% ipython --no-banner

In [1]: import numpy as np

In [2]: np.set_printoptions(precision=2, suppress=True, linewidth=100, sign=" ")

In [3]: J = np.loadtxt("m.csv", delimiter=",")

In [4]: J
Out[4]: 
array([[ 0.,  0.,  0.,  0.,  0.,  0.,  0.,  0.,  1.,  0.],
       [ 0.,  1.,  0.,  0.,  0.,  0.,  0.,  0.,  0.,  0.],
       [ 0.,  0.,  1.,  0.,  0.,  0.,  0.,  0.,  0.,  0.],
       [ 0.,  0.,  0.,  1.,  0.,  0.,  0.,  0.,  0.,  0.],
       [ 0.,  0.,  0.,  0.,  1.,  0.,  0.,  0.,  0.,  0.],
       [ 0.,  0.,  0.,  0.,  0.,  1.,  0.,  0.,  0.,  0.],
       [ 0.,  0.,  0.,  0.,  0.,  0.,  1.,  0.,  0.,  0.],
       [ 0.,  0.,  0.,  0.,  0.,  0.,  0.,  1.,  0.,  0.],
       [-1.,  0.,  0.,  0.,  0.,  0.,  0.,  0.,  0.,  0.],
       [ 0.,  0.,  0.,  0.,  0.,  0.,  0.,  0.,  0.,  1.]])

In [5]: t = np.radians(45)

In [6]: r_ = np.eye(10)

In [7]: r_[1, 1] = r_[0, 0] = np.cos(t)

In [8]: r_[1, 0], r_[0, 1] = -np.sin(t), np.sin(t)

In [9]: r_
Out[9]: 
array([[ 0.71,  0.71,  0.  ,  0.  ,  0.  ,  0.  ,  0.  ,  0.  ,  0.  ,  0.  ],
       [-0.71,  0.71,  0.  ,  0.  ,  0.  ,  0.  ,  0.  ,  0.  ,  0.  ,  0.  ],
       [ 0.  ,  0.  ,  1.  ,  0.  ,  0.  ,  0.  ,  0.  ,  0.  ,  0.  ,  0.  ],
       [ 0.  ,  0.  ,  0.  ,  1.  ,  0.  ,  0.  ,  0.  ,  0.  ,  0.  ,  0.  ],
       [ 0.  ,  0.  ,  0.  ,  0.  ,  1.  ,  0.  ,  0.  ,  0.  ,  0.  ,  0.  ],
       [ 0.  ,  0.  ,  0.  ,  0.  ,  0.  ,  1.  ,  0.  ,  0.  ,  0.  ,  0.  ],
       [ 0.  ,  0.  ,  0.  ,  0.  ,  0.  ,  0.  ,  1.  ,  0.  ,  0.  ,  0.  ],
       [ 0.  ,  0.  ,  0.  ,  0.  ,  0.  ,  0.  ,  0.  ,  1.  ,  0.  ,  0.  ],
       [ 0.  ,  0.  ,  0.  ,  0.  ,  0.  ,  0.  ,  0.  ,  0.  ,  1.  ,  0.  ],
       [ 0.  ,  0.  ,  0.  ,  0.  ,  0.  ,  0.  ,  0.  ,  0.  ,  0.  ,  1.  ]])

In [10]: B = J @ r_.T

In [11]: np.allclose(np.linalg.norm(J, axis=1), np.linalg.norm(B, axis=1))
Out[11]: True

In [12]: round(np.linalg.det(r_), 2), round(np.trace(r_), 2)
Out[12]: (np.float64(1.0), np.float64(9.41))

In [13]: x = np.array([-7, -8, -8, -6, 2, -9, -5, -9, -6, -1])

In [14]: [p for p in range(1, 25) if np.allclose(np.linalg.matrix_power(J, p), np.eye(10))]
Out[14]: [4, 8, 12, 16, 20, 24]

In [15]: round(np.linalg.norm(x), 2), round(float(np.linalg.norm(J @ x)), 2)
Out[15]: (np.float64(21.0), 21.0)

In [16]: np.sort(np.abs(np.degrees(np.angle(np.linalg.eigvals(J)))))
Out[16]: array([  0.,   0.,   0.,   0.,   0.,   0.,   0.,   0.,  90.,  90.])

In [17]: np.abs(np.linalg.eigvals(J))
Out[17]: array([ 1.,  1.,  1.,  1.,  1.,  1.,  1.,  1.,  1.,  1.])

In [18]: np.linalg.svd(J, compute_uv=False)
Out[18]: array([ 1.,  1.,  1.,  1.,  1.,  1.,  1.,  1.,  1.,  1.])

In [19]: J[:, 9] @ J[:, 6]
Out[19]: np.float64(0.0)

In [20]: J.T @ J
Out[20]: 
array([[ 1.,  0.,  0.,  0.,  0.,  0.,  0.,  0.,  0.,  0.],
       [ 0.,  1.,  0.,  0.,  0.,  0.,  0.,  0.,  0.,  0.],
       [ 0.,  0.,  1.,  0.,  0.,  0.,  0.,  0.,  0.,  0.],
       [ 0.,  0.,  0.,  1.,  0.,  0.,  0.,  0.,  0.,  0.],
       [ 0.,  0.,  0.,  0.,  1.,  0.,  0.,  0.,  0.,  0.],
       [ 0.,  0.,  0.,  0.,  0.,  1.,  0.,  0.,  0.,  0.],
       [ 0.,  0.,  0.,  0.,  0.,  0.,  1.,  0.,  0.,  0.],
       [ 0.,  0.,  0.,  0.,  0.,  0.,  0.,  1.,  0.,  0.],
       [ 0.,  0.,  0.,  0.,  0.,  0.,  0.,  0.,  1.,  0.],
       [ 0.,  0.,  0.,  0.,  0.,  0.,  0.,  0.,  0.,  1.]])

In [21]: np.linalg.norm(J, axis=0)
Out[21]: array([ 1.,  1.,  1.,  1.,  1.,  1.,  1.,  1.,  1.,  1.])

In [22]: np.linalg.pinv(J)
Out[22]: 
array([[ 0.,  0.,  0.,  0.,  0.,  0.,  0.,  0., -1.,  0.],
       [ 0.,  1.,  0.,  0.,  0.,  0.,  0.,  0.,  0.,  0.],
       [ 0.,  0.,  1.,  0.,  0.,  0.,  0.,  0.,  0.,  0.],
       [ 0.,  0.,  0.,  1.,  0.,  0.,  0.,  0.,  0.,  0.],
       [ 0.,  0.,  0.,  0.,  1.,  0.,  0.,  0.,  0.,  0.],
       [ 0.,  0.,  0.,  0.,  0.,  1.,  0.,  0.,  0.,  0.],
       [ 0.,  0.,  0.,  0.,  0.,  0.,  1.,  0.,  0.,  0.],
       [ 0.,  0.,  0.,  0.,  0.,  0.,  0.,  1.,  0.,  0.],
       [ 1.,  0.,  0.,  0.,  0.,  0.,  0.,  0.,  0.,  0.],
       [ 0.,  0.,  0.,  0.,  0.,  0.,  0.,  0.,  0.,  1.]])

In [23]: u = np.array([1, 3, 5, 3, 3, 1, 0, 4, 4, 1])

In [24]: B = J + np.outer(u, np.eye(10)[6])

In [25]: np.linalg.matrix_rank(B - J)
Out[25]: np.int64(1)

In [26]: B
Out[26]: 
array([[ 0.,  0.,  0.,  0.,  0.,  0.,  1.,  0.,  1.,  0.],
       [ 0.,  1.,  0.,  0.,  0.,  0.,  3.,  0.,  0.,  0.],
       [ 0.,  0.,  1.,  0.,  0.,  0.,  5.,  0.,  0.,  0.],
       [ 0.,  0.,  0.,  1.,  0.,  0.,  3.,  0.,  0.,  0.],
       [ 0.,  0.,  0.,  0.,  1.,  0.,  3.,  0.,  0.,  0.],
       [ 0.,  0.,  0.,  0.,  0.,  1.,  1.,  0.,  0.,  0.],
       [ 0.,  0.,  0.,  0.,  0.,  0.,  1.,  0.,  0.,  0.],
       [ 0.,  0.,  0.,  0.,  0.,  0.,  4.,  1.,  0.,  0.],
       [-1.,  0.,  0.,  0.,  0.,  0.,  4.,  0.,  0.,  0.],
       [ 0.,  0.,  0.,  0.,  0.,  0.,  1.,  0.,  0.,  1.]])
